$ python -q
>>> import numpy as np
>>> np.set_printoptions(precision=3, suppress=True, linewidth=200, legacy="1.25")
>>> def rd(a):
...     return np.round(a, 3) + 0
... 
>>> K = np.load("data.npy")
>>> print(rd(K))
[[0.154 0.    0.154 0.154 0.154 0.077 0.154 0.    0.154 0.   ]
 [0.067 0.133 0.133 0.067 0.    0.067 0.133 0.133 0.133 0.133]
 [0.    0.167 0.167 0.167 0.    0.167 0.    0.167 0.    0.167]
 [0.077 0.154 0.    0.077 0.077 0.154 0.077 0.077 0.154 0.154]
 [0.286 0.143 0.    0.143 0.143 0.    0.286 0.    0.    0.   ]
 [0.    0.083 0.167 0.    0.    0.25  0.    0.167 0.167 0.167]
 [0.125 0.25  0.    0.    0.125 0.25  0.125 0.    0.125 0.   ]
 [0.071 0.143 0.071 0.    0.143 0.071 0.071 0.214 0.071 0.143]
 [0.    0.077 0.154 0.154 0.154 0.077 0.077 0.077 0.154 0.077]
 [0.167 0.167 0.167 0.167 0.083 0.    0.    0.083 0.    0.167]]
>>> rng = np.random.default_rng(93558)
>>> Y = K + rng.integers(-2, 3, (10, 9)) @ rng.integers(-2, 3, (9, 10))
>>> rd(Y)
array([[  4.154,   6.   ,   9.154,  -2.846,  -2.846,   9.077,  -3.846,  -1.   ,  -0.846,  -4.   ],
       [  1.067,   4.133,  13.133,  -2.933,  -4.   ,   8.067,  -1.867,  -1.867,   4.133,   3.133],
       [ 11.   ,   5.167,   4.167,   0.167,  -2.   ,   5.167,  -5.   ,  -6.833,  -1.   ,  -1.833],
       [  4.077,   1.154,  -6.   ,   3.077,   0.077,  -1.846,  -2.923,  -2.923,   5.154,  -2.846],
       [ -2.714,   2.143,   1.   ,   2.143,   6.143,  -1.   ,   5.286,  -3.   ,  -2.   ,  -1.   ],
       [  6.   ,  -0.917,  -1.833,  -4.   ,  -9.   ,   1.25 ,   7.   ,  -3.833,   3.167,   1.167],
       [ -0.875,   0.25 , -14.   ,  -1.   ,   2.125,  -9.75 ,  11.125,  -4.   ,  -1.875,  -3.   ],
       [  1.071,   4.143,   5.071,   3.   ,  12.143,  -3.929,  -6.929,  -2.786,   5.071,  -4.857],
       [ -4.   ,   2.077,   4.154,  -4.846,  -9.846,  10.077,   5.077,   3.077,  -2.846,  -1.923],
       [  6.167,  -5.833,   6.167,  -0.833, -15.917,  15.   ,  -6.   ,   6.083,  -3.   ,   2.167]])
>>> print(np.linalg.matrix_rank(Y - K, tol=1e-8))
9
>>> rd(K.sum(axis=0))
array([0.946, 1.316, 1.012, 0.927, 0.879, 1.112, 0.923, 0.918, 0.958, 1.007])
>>> rd(np.abs(K).max())
0.286
>>> rd(K.sum(axis=1))
array([1., 1., 1., 1., 1., 1., 1., 1., 1., 1.])
>>> print(np.count_nonzero(K))
73
>>> ang = np.radians(90)
>>> Rm = np.eye(10)
>>> Rm[8, 8] = Rm[3, 3] = np.cos(ang)
>>> Rm[8, 3], Rm[3, 8] = -np.sin(ang), np.sin(ang)
>>> rd(Rm)
array([[ 1.,  0.,  0.,  0.,  0.,  0.,  0.,  0.,  0.,  0.],
       [ 0.,  1.,  0.,  0.,  0.,  0.,  0.,  0.,  0.,  0.],
       [ 0.,  0.,  1.,  0.,  0.,  0.,  0.,  0.,  0.,  0.],
       [ 0.,  0.,  0.,  0.,  0.,  0.,  0.,  0.,  1.,  0.],
       [ 0.,  0.,  0.,  0.,  1.,  0.,  0.,  0.,  0.,  0.],
       [ 0.,  0.,  0.,  0.,  0.,  1.,  0.,  0.,  0.,  0.],
       [ 0.,  0.,  0.,  0.,  0.,  0.,  1.,  0.,  0.,  0.],
       [ 0.,  0.,  0.,  0.,  0.,  0.,  0.,  1.,  0.,  0.],
       [ 0.,  0.,  0., -1.,  0.,  0.,  0.,  0.,  0.,  0.],
       [ 0.,  0.,  0.,  0.,  0.,  0.,  0.,  0.,  0.,  1.]])
>>> Y = K @ Rm.T
>>> rd(np.linalg.svd(K, compute_uv=False)), rd(np.linalg.svd(Y, compute_uv=False))
(array([1.008, 0.498, 0.345, 0.279, 0.196, 0.156, 0.123, 0.12 , 0.088, 0.011]), array([1.008, 0.498, 0.345, 0.279, 0.196, 0.156, 0.123, 0.12 , 0.088, 0.011]))
>>> rd(Y)
array([[ 0.154,  0.   ,  0.154,  0.154,  0.154,  0.077,  0.154,  0.   , -0.154,  0.   ],
       [ 0.067,  0.133,  0.133,  0.133,  0.   ,  0.067,  0.133,  0.133, -0.067,  0.133],
       [ 0.   ,  0.167,  0.167,  0.   ,  0.   ,  0.167,  0.   ,  0.167, -0.167,  0.167],
       [ 0.077,  0.154,  0.   ,  0.154,  0.077,  0.154,  0.077,  0.077, -0.077,  0.154],
       [ 0.286,  0.143,  0.   ,  0.   ,  0.143,  0.   ,  0.286,  0.   , -0.143,  0.   ],
       [ 0.   ,  0.083,  0.167,  0.167,  0.   ,  0.25 ,  0.   ,  0.167,  0.   ,  0.167],
       [ 0.125,  0.25 ,  0.   ,  0.125,  0.125,  0.25 ,  0.125,  0.   ,  0.   ,  0.   ],
       [ 0.071,  0.143,  0.071,  0.071,  0.143,  0.071,  0.071,  0.214,  0.   ,  0.143],
       [ 0.   ,  0.077,  0.154,  0.154,  0.154,  0.077,  0.077,  0.077, -0.154,  0.077],
       [ 0.167,  0.167,  0.167,  0.   ,  0.083,  0.   ,  0.   ,  0.083, -0.167,  0.167]])
>>> rd(np.linalg.det(Rm)), np.trace(Rm)
(1.0, 8.0)
>>> np.allclose(np.linalg.norm(K, axis=1), np.linalg.norm(Y, axis=1))
True
>>> lab = rng.permutation(10)
>>> print(lab)
[1 7 9 3 8 6 0 4 2 5]
>>> Y = K[lab][:, lab]
>>> rd(Y)
array([[0.133, 0.133, 0.133, 0.067, 0.133, 0.133, 0.067, 0.   , 0.133, 0.067],
       [0.143, 0.214, 0.143, 0.   , 0.071, 0.071, 0.071, 0.143, 0.071, 0.071],
       [0.167, 0.083, 0.167, 0.167, 0.   , 0.   , 0.167, 0.083, 0.167, 0.   ],
       [0.154, 0.077, 0.154, 0.077, 0.154, 0.077, 0.077, 0.077, 0.   , 0.154],
       [0.077, 0.077, 0.077, 0.154, 0.154, 0.077, 0.   , 0.154, 0.154, 0.077],
       [0.25 , 0.   , 0.   , 0.   , 0.125, 0.125, 0.125, 0.125, 0.   , 0.25 ],
       [0.   , 0.   , 0.   , 0.154, 0.154, 0.154, 0.154, 0.154, 0.154, 0.077],
       [0.143, 0.   , 0.   , 0.143, 0.   , 0.286, 0.286, 0.143, 0.   , 0.   ],
       [0.167, 0.167, 0.167, 0.167, 0.   , 0.   , 0.   , 0.   , 0.167, 0.167],
       [0.083, 0.167, 0.167, 0.   , 0.167, 0.   , 0.   , 0.   , 0.167, 0.25 ]])
>>> rd(np.linalg.det(Y)), rd(np.linalg.det(K[lab]))
(0.0, 0.0)
>>> print(rd(np.diag(Y)))
[0.133 0.214 0.167 0.077 0.154 0.125 0.154 0.143 0.167 0.25 ]
>>> x = np.array([3, 2, 0, 2, 2, 3, -2, -3, -3, 1])
>>> rd(K @ (2 * x))
array([ 1.077, -0.267,  1.667,  1.231,  2.286,  0.167,  2.5  ,  0.286,  0.462,  2.5  ])
>>> np.linalg.norm(K @ x) <= np.linalg.norm(K, 2) * np.linalg.norm(x) + 1e-9
True
>>> rd(K @ x)
array([ 0.538, -0.133,  0.833,  0.615,  1.143,  0.083,  1.25 ,  0.143,  0.231,  1.25 ])
>>> print(rd(K @ np.eye(10)[6]))
[0.154 0.133 0.    0.077 0.286 0.    0.125 0.071 0.077 0.   ]
>>> print((K @ x).argmax())
6
>>> rd(np.einsum("ij,j->i", K, x))
array([ 0.538, -0.133,  0.833,  0.615,  1.143,  0.083,  1.25 ,  0.143,  0.231,  1.25 ])
>>> Y = np.array([[1, 1], [1, -1]])
>>> J = np.kron(Y, np.kron(Y, Y))[rng.permutation(8)][:7]
>>> J
array([[ 1, -1,  1, -1,  1, -1,  1, -1],
       [ 1, -1,  1, -1, -1,  1, -1,  1],
       [ 1,  1, -1, -1,  1,  1, -1, -1],
       [ 1,  1,  1,  1, -1, -1, -1, -1],
       [ 1,  1,  1,  1,  1,  1,  1,  1],
       [ 1, -1, -1,  1, -1,  1,  1, -1],
       [ 1,  1, -1, -1, -1, -1,  1,  1]])
>>> rd(J.mean(axis=0))
array([ 1.   ,  0.143,  0.143, -0.143, -0.143,  0.143,  0.143, -0.143])
>>> J - J[0]
array([[ 0,  0,  0,  0,  0,  0,  0,  0],
       [ 0,  0,  0,  0, -2,  2, -2,  2],
       [ 0,  2, -2,  0,  0,  2, -2,  0],
       [ 0,  2,  0,  2, -2,  0, -2,  0],
       [ 0,  2,  0,  2,  0,  2,  0,  2],
       [ 0,  0, -2,  2, -2,  2,  0,  0],
       [ 0,  2, -2,  0, -2,  0,  0,  2]])
>>> J[7]
Traceback (most recent call last):
  File "<python-input-41>", line 1, in <module>
    J[7]
    ~^^^
IndexError: index 7 is out of bounds for axis 0 with size 7
>>> J.sum(axis=1)
array([0, 0, 0, 0, 8, 0, 0])
>>> rd(np.linalg.svd(J, compute_uv=False))
array([2.828, 2.828, 2.828, 2.828, 2.828, 2.828, 2.828])
>>> J.sum(axis=0)
array([ 7,  1,  1, -1, -1,  1,  1, -1])
>>> Y = np.array([[1, -2, 1],
...     [-2, -1, 1],
...     [2, 0, -2],
...     [0, 2, -2],
...     [-2, 1, 1],
...     [2, 2, -2],
...     [0, 2, -2],
...     [-1, -1, 0]])
>>> J @ Y
array([[ 2, -1,  1],
       [ 8, -5, -1],
       [-2, -3,  7],
       [ 2, -5,  1],
       [ 0,  3, -5],
       [ 6,  5, -5],
       [-4, -7,  5]])
>>> np.einsum("ij,ij->i", J, J)
array([8, 8, 8, 8, 8, 8, 8])
>>> print(Y.T @ J.T)
[[ 2  8 -2  2  0  6 -4]
 [-1 -5 -3 -5  3  5 -7]
 [ 1 -1  7  1 -5 -5  5]]
>>> np.einsum("ij->j", J)
array([ 7,  1,  1, -1, -1,  1,  1, -1])
>>> print(np.einsum("ik,kj->ij", J, Y))
[[ 2 -1  1]
 [ 8 -5 -1]
 [-2 -3  7]
 [ 2 -5  1]
 [ 0  3 -5]
 [ 6  5 -5]
 [-4 -7  5]]
>>> print(np.einsum("ik,kj->ji", J, Y))
[[ 2  8 -2  2  0  6 -4]
 [-1 -5 -3 -5  3  5 -7]
 [ 1 -1  7  1 -5 -5  5]]
>>> arr = np.load("layer8.npy")
>>> arr
array([[0, 0, 0, 1],
       [0, 1, 0, 0],
       [1, 0, 0, 0],
       [0, 0, 1, 0]])
>>> lab = rng.permutation(4)
>>> lab
array([3, 2, 1, 0])
>>> Y = arr[lab][:, lab]
>>> np.diag(Y)
array([0, 0, 1, 0])
>>> np.trace(Y)
1
>>> np.allclose(Y, arr)
False
>>> rd(np.sort(np.abs(np.linalg.eigvals(Y))))
array([1., 1., 1., 1.])
>>> ang = np.radians(77)
>>> Rm = np.eye(4)
>>> Rm[2, 2] = Rm[1, 1] = np.cos(ang)
>>> Rm[2, 1], Rm[1, 2] = -np.sin(ang), np.sin(ang)
>>> print(rd(Rm))
[[ 1.     0.     0.     0.   ]
 [ 0.     0.225  0.974  0.   ]
 [ 0.    -0.974  0.225  0.   ]
 [ 0.     0.     0.     1.   ]]
>>> Y = arr @ Rm.T
>>> rd(np.linalg.svd(arr, compute_uv=False)), rd(np.linalg.svd(Y, compute_uv=False))
(array([1., 1., 1., 1.]), array([1., 1., 1., 1.]))
>>> print(rd(np.linalg.det(Rm)), rd(np.trace(Rm)))
1.0 2.45
>>> print(np.abs(arr).max())
1
>>> print(np.unravel_index(np.abs(arr).argmax(), arr.shape))
(0, 3)
>>> np.linalg.matrix_rank(arr)
4
>>> arr.mean(axis=0)
array([0.25, 0.25, 0.25, 0.25])
>>> np.diff(arr, axis=0)
array([[ 0,  1,  0, -1],
       [ 1, -1,  0,  0],
       [-1,  0,  1,  0]])
>>> np.count_nonzero(arr)
4
>>> arr.sum(axis=1)
array([1, 1, 1, 1])
>>> F = np.diag(np.array([-1, -1, -2, -2, -2])) + 5 * np.eye(5, k=1) + 5 * np.eye(5, k=-1)
>>> F
array([[-1.,  5.,  0.,  0.,  0.],
       [ 5., -1.,  5.,  0.,  0.],
       [ 0.,  5., -2.,  5.,  0.],
       [ 0.,  0.,  5., -2.,  5.],
       [ 0.,  0.,  0.,  5., -2.]])
>>> Y = np.linalg.inv(F)
>>> print(rd(np.linalg.det(F) * np.linalg.det(Y)))
1.0
>>> rd(F @ Y)
array([[1., 0., 0., 0., 0.],
       [0., 1., 0., 0., 0.],
       [0., 0., 1., 0., 0.],
       [0., 0., 0., 1., 0.],
       [0., 0., 0., 0., 1.]])
>>> print(np.allclose(Y, F.T))
False
>>> rd(np.linalg.inv(Y))
array([[-1.,  5.,  0.,  0.,  0.],
       [ 5., -1.,  5.,  0.,  0.],
       [ 0.,  5., -2.,  5.,  0.],
       [ 0.,  0.,  5., -2.,  5.],
       [ 0.,  0.,  0.,  5., -2.]])
>>> (np.abs(Y) > 1e-9).astype(int)
array([[1, 1, 1, 1, 1],
       [1, 1, 1, 1, 1],
       [1, 1, 1, 1, 1],
       [1, 1, 1, 1, 1],
       [1, 1, 1, 1, 1]])
>>> rd(np.linalg.det(F) * Y)
array([[ 433., -460., -525.,  250.,  625.],
       [-460.,  -92., -105.,   50.,  125.],
       [-525., -105.,  504., -240., -600.],
       [ 250.,   50., -240., -146., -365.],
       [ 625.,  125., -600., -365.,  454.]])
>>> M = np.load("mat.npy")
>>> print(M)
[[3 0 1]
 [1 3 0]
 [0 1 3]]
>>> lab = rng.permutation(3)
>>> Y = M[:, lab] * rng.choice([-1, 1], 3)
>>> Y
array([[ 1,  0,  3],
       [ 0, -3,  1],
       [ 3, -1,  0]])
>>> left, _, Vt = np.linalg.svd(M.T @ Y)
>>> lab
array([2, 1, 0])
>>> rd(left @ Vt)
array([[ 0.,  0.,  1.],
       [ 0., -1.,  0.],
       [ 1.,  0.,  0.]])
>>> proj = np.triu(np.array([[2, 2, 2], [0, 0, 3], [0, 3, 0]]), 1) + np.eye(3)
>>> Y = proj @ M @ np.linalg.inv(proj)
>>> proj @ M - M @ proj
array([[ 2.,  2.,  0.],
       [ 0.,  1., -2.],
       [ 0.,  0., -3.]])
>>> np.trace(Y), np.trace(M)
(9.0, 9)
>>> Y
array([[ 5., -2.,  3.],
       [ 1.,  4., -5.],
       [ 0.,  1.,  0.]])
>>> rd(np.poly(Y))
array([  1.,  -9.,  27., -28.])
